$ ipython --no-banner

In [1]: import numpy as np

In [2]: import numpy.linalg as la

In [3]: np.set_printoptions(precision=1, suppress=True, linewidth=160)

In [4]: feats = np.array([[0.0, 0.0, 0.0, 3.0, 1.0, -3.0, -3.0],
   ...:     [0.0, 0.0, 0.0, -1.0, 0.0, -1.0, -1.0],
   ...:     [0.0, 0.0, 0.0, 0.0, -2.0, 1.0, 1.0],
   ...:     [3.0, -1.0, 0.0, 0.0, 0.0, 0.0, 0.0],
   ...:     [1.0, 0.0, -2.0, 0.0, 0.0, 0.0, 0.0],
   ...:     [-3.0, -1.0, 1.0, 0.0, 0.0, 0.0, 0.0],
   ...:     [-3.0, -1.0, 1.0, 0.0, 0.0, 0.0, 0.0]])

In [5]: Uu, s, Vh = la.svd(feats)

In [6]: s.round(1) + 0
Out[6]: array([5.6, 5.6, 2. , 2. , 1.4, 1.4, 0. ])

In [7]: Y = Uu[:, :6] @ np.diag(s[:6]) @ Vh[:6]

In [8]: la.matrix_rank(feats, rtol=0.05)
Out[8]: np.int64(6)

In [9]: J = np.load("data.npy")

In [10]: J
Out[10]: 
array([[  2.8,   2.8,  -3. ,   3.4,  -2.6,   4.4],
       [  6.2,   7.5,  -8. ,   7.9,  -7.2,  10.2],
       [  1. ,   0.9,  -1.4,   1. ,  -0.6,   1.4],
       [ 11.7,  13.4, -13.9,  13.5, -11.8,  17.9],
       [  6.8,   8.2,  -7.8,   8. ,  -6.6,  10.8],
       [ -5.9,  -6.6,   6.8,  -6.6,   5.8,  -8.5],
       [  0. ,   0.3,  -0.5,   0.5,   0.2,   0. ],
       [ -4.3,  -5.9,   5. ,  -5.8,   4.5,  -7.1],
       [  1.6,   2.1,  -1.3,   1.6,  -1.3,   2.1],
       [-12.3, -13.3,  13.4, -13.7,  11.4, -16.9],
       [ -2.2,  -2.7,   3. ,  -3.4,   2.7,  -4.3],
       [ 15.4,  18.1, -18.5,  18.2, -15.4,  23.3],
       [  1.1,   1.1,  -1. ,   1.2,  -0.8,   1.1],
       [ -2.8,  -2.7,   3.4,  -3. ,   3.1,  -4.5],
       [  3.7,   4.5,  -5. ,   5.3,  -4.4,   6.6],
       [  6.5,   7.1,  -7.2,   7.3,  -6.1,   9.4],
       [  2.3,   2.8,  -2.5,   3.1,  -2.2,   3.7],
       [  8.7,   9.9, -10. ,   9.9,  -8.7,  12.5],
       [ -0.4,  -0.8,   0.3,  -0.8,   0.3,  -0.9],
       [  2.4,   2.7,  -3. ,   2.7,  -2. ,   4. ],
       [ -3.3,  -4.2,   3.7,  -3.4,   3.4,  -4.8],
       [ -1.8,  -2. ,   1.4,  -0.6,   1. ,  -1.7],
       [ -7.7,  -9. ,   9.3,  -8.9,   7.7, -11.6],
       [ -0.2,   0.1,  -0.1,   0.7,  -0.7,   0.4],
       [  5.4,   6.5,  -6.7,   6.3,  -5.4,   8.7],
       [ -4.9,  -5.5,   5.4,  -5.2,   4.5,  -6.6],
       [ -3.4,  -4.9,   4.5,  -5.4,   4. ,  -6.6],
       [  0.6,   0.4,  -0.6,   0.3,  -0.8,   1.1],
       [  6.7,   8.5,  -7.9,   7.7,  -7.2,   9.9],
       [ -2.5,  -2.7,   3.2,  -2.3,   2.6,  -3.4],
       [ -0.6,  -0.6,   0.4,  -0.5,   0.8,  -0.6],
       [  9.2,   9.7,  -9.9,   9.8,  -8.1,  12.4],
       [ -1. ,  -2.2,   2.4,  -1.7,   1.5,  -2.6],
       [ -3.9,  -4.3,   4.7,  -4. ,   3.7,  -5.6],
       [  2.5,   3.5,  -3.2,   3. ,  -2.5,   4. ],
       [ -1.7,  -1.8,   2. ,  -1.9,   1.7,  -2.3],
       [  5.6,   6.3,  -6.3,   7.2,  -6. ,   8.8]])

In [11]: r0, v = J[33], J[26]

In [12]: round(r0 @ r0, 1)
Out[12]: np.float64(116.8)

In [13]: p = (r0 @ v) / (r0 @ r0) * r0

In [14]: v - p
Out[14]: array([ 0.9, -0.2, -0.7, -1. , -0.1, -0.4])

In [15]: round(float(la.norm(r0 + v) ** 2 + la.norm(r0 - v) ** 2), 1)
Out[15]: 522.8

In [16]: np.round((v - p) @ r0, 1)
Out[16]: np.float64(0.0)
